>>> import numpy as np
>>> from numpy import linalg as LA
>>> np.set_printoptions(precision=2, suppress=True, linewidth=200)
>>> def rd(a):
...     return np.round(a, 2) + 0
... 
>>> arr = np.load("w.npy")
>>> rd(arr)
array([[0.2 , 0.13, 0.07, 0.2 , 0.13, 0.  , 0.  , 0.2 , 0.07],
       [0.06, 0.06, 0.11, 0.11, 0.17, 0.17, 0.11, 0.17, 0.06],
       [0.1 , 0.1 , 0.2 , 0.1 , 0.1 , 0.15, 0.15, 0.1 , 0.  ],
       [0.12, 0.12, 0.12, 0.18, 0.18, 0.18, 0.12, 0.  , 0.  ],
       [0.06, 0.12, 0.06, 0.12, 0.12, 0.12, 0.19, 0.06, 0.12],
       [0.  , 0.06, 0.11, 0.17, 0.11, 0.11, 0.17, 0.17, 0.11],
       [0.19, 0.06, 0.06, 0.06, 0.12, 0.06, 0.25, 0.  , 0.19],
       [0.1 , 0.14, 0.14, 0.14, 0.14, 0.14, 0.05, 0.1 , 0.05],
       [0.  , 0.06, 0.18, 0.18, 0.06, 0.18, 0.06, 0.06, 0.24]])
>>> O, V = LA.qr(arr[:, :6])[0], LA.qr(arr[:, 6:])[0]
>>> sig = LA.svd(O.T @ V, compute_uv=False)
>>> rd(np.degrees(np.arccos(sig.clip(0, 1))))
array([13.33, 38.73, 41.44])
>>> rd(LA.norm(O @ O.T - V @ V.T, 2))
np.float64(1.0)
>>> J = np.load("arr.npy")
>>> J
array([[ 0,  0,  0,  0,  0,  0],
       [ 0, -1,  0,  0,  0,  0],
       [ 1,  1,  0,  0,  0,  0],
       [-2,  1,  2,  2,  0,  0],
       [ 0, -2,  0,  2,  2,  0],
       [-2,  2,  3,  2,  3, -3]])
>>> # rows and columns are dependent
>>> theta = np.radians(36)
>>> Rm = np.eye(6)
>>> Rm[1, 1] = Rm[0, 0] = np.cos(theta)
>>> Rm[1, 0], Rm[0, 1] = -np.sin(theta), np.sin(theta)
>>> rd(Rm)
array([[ 0.81,  0.59,  0.  ,  0.  ,  0.  ,  0.  ],
       [-0.59,  0.81,  0.  ,  0.  ,  0.  ,  0.  ],
       [ 0.  ,  0.  ,  1.  ,  0.  ,  0.  ,  0.  ],
       [ 0.  ,  0.  ,  0.  ,  1.  ,  0.  ,  0.  ],
       [ 0.  ,  0.  ,  0.  ,  0.  ,  1.  ,  0.  ],
       [ 0.  ,  0.  ,  0.  ,  0.  ,  0.  ,  1.  ]])
>>> other = J @ Rm.T
>>> rd(LA.det(Rm)), rd(np.trace(Rm))
(np.float64(1.0), np.float64(5.62))
>>> np.allclose(LA.norm(J, axis=1), LA.norm(other, axis=1))
True
>>> np.allclose(J @ J.T, other @ other.T)
True
>>> X = np.load("dump.npy")
>>> X
array([[ 3., -2.,  0.,  0.,  0.,  0.,  0.,  0.,  0.,  0.],
       [-2.,  5., -2.,  0.,  0.,  0.,  0.,  0.,  0.,  0.],
       [ 0., -2.,  5., -2.,  0.,  0.,  0.,  0.,  0.,  0.],
       [ 0.,  0., -2.,  1., -2.,  0.,  0.,  0.,  0.,  0.],
       [ 0.,  0.,  0., -2.,  2., -2.,  0.,  0.,  0.,  0.],
       [ 0.,  0.,  0.,  0., -2.,  1., -2.,  0.,  0.,  0.],
       [ 0.,  0.,  0.,  0.,  0., -2.,  0., -2.,  0.,  0.],
       [ 0.,  0.,  0.,  0.,  0.,  0., -2.,  1., -2.,  0.],
       [ 0.,  0.,  0.,  0.,  0.,  0.,  0., -2.,  5., -2.],
       [ 0.,  0.,  0.,  0.,  0.,  0.,  0.,  0., -2.,  1.]])
>>> rng = np.random.default_rng(235790)
>>> z = rng.permutation(10)
>>> other = X[:, z] * rng.choice([-1, 1], 10)
>>> other
array([[ 0., -2.,  0., -0.,  0., -3.,  0.,  0., -0., -0.],
       [-2.,  5.,  0., -0.,  0.,  2.,  0.,  0., -0., -0.],
       [ 5., -2.,  0.,  2.,  0., -0.,  0.,  0., -0., -0.],
       [-2.,  0.,  0., -1., -2., -0.,  0.,  0., -0., -0.],
       [ 0.,  0., -2.,  2.,  2., -0.,  0.,  0., -0., -0.],
       [ 0.,  0.,  1., -0., -2., -0.,  0.,  0.,  2., -0.],
       [ 0.,  0., -2., -0.,  0., -0.,  0., -2., -0., -0.],
       [ 0.,  0.,  0., -0.,  0., -0.,  0.,  1.,  2.,  2.],
       [ 0.,  0.,  0., -0.,  0., -0., -2., -2., -0., -5.],
       [ 0.,  0.,  0., -0.,  0., -0.,  1.,  0., -0.,  2.]])
>>> U, _, VT = LA.svd(X.T @ other)
>>> z
array([2, 1, 5, 3, 4, 0, 9, 7, 6, 8])
>>> rd(LA.lstsq(X, other)[0])
array([[ 0.,  0.,  0.,  0.,  0., -1.,  0.,  0.,  0.,  0.],
       [ 0.,  1.,  0.,  0.,  0.,  0.,  0.,  0.,  0.,  0.],
       [ 1.,  0.,  0.,  0.,  0.,  0.,  0.,  0.,  0.,  0.],
       [ 0.,  0.,  0., -1.,  0.,  0.,  0.,  0.,  0.,  0.],
       [ 0.,  0.,  0.,  0.,  1.,  0.,  0.,  0.,  0.,  0.],
       [ 0.,  0.,  1.,  0.,  0.,  0.,  0.,  0.,  0.,  0.],
       [ 0.,  0.,  0.,  0.,  0.,  0.,  0.,  0., -1.,  0.],
       [ 0.,  0.,  0.,  0.,  0.,  0.,  0.,  1.,  0.,  0.],
       [ 0.,  0.,  0.,  0.,  0.,  0.,  0.,  0.,  0., -1.],
       [ 0.,  0.,  0.,  0.,  0.,  0.,  1.,  0.,  0.,  0.]])
>>> vec = np.array([-2, 1, 1, 2, 0, 1, 1, 1, 1, -2])
>>> (other @ vec).argmax()
np.int64(1)
>>> other @ np.eye(10)[1]
array([-2.,  5., -2.,  0.,  0.,  0.,  0.,  0.,  0.,  0.])
>>> (other * vec).sum(axis=1)
array([-5., 11., -8.,  2.,  2.,  3., -4., -1.,  6., -3.])
>>> other @ (2 * vec)
array([-10.,  22., -16.,   4.,   4.,   6.,  -8.,  -2.,  12.,  -6.])
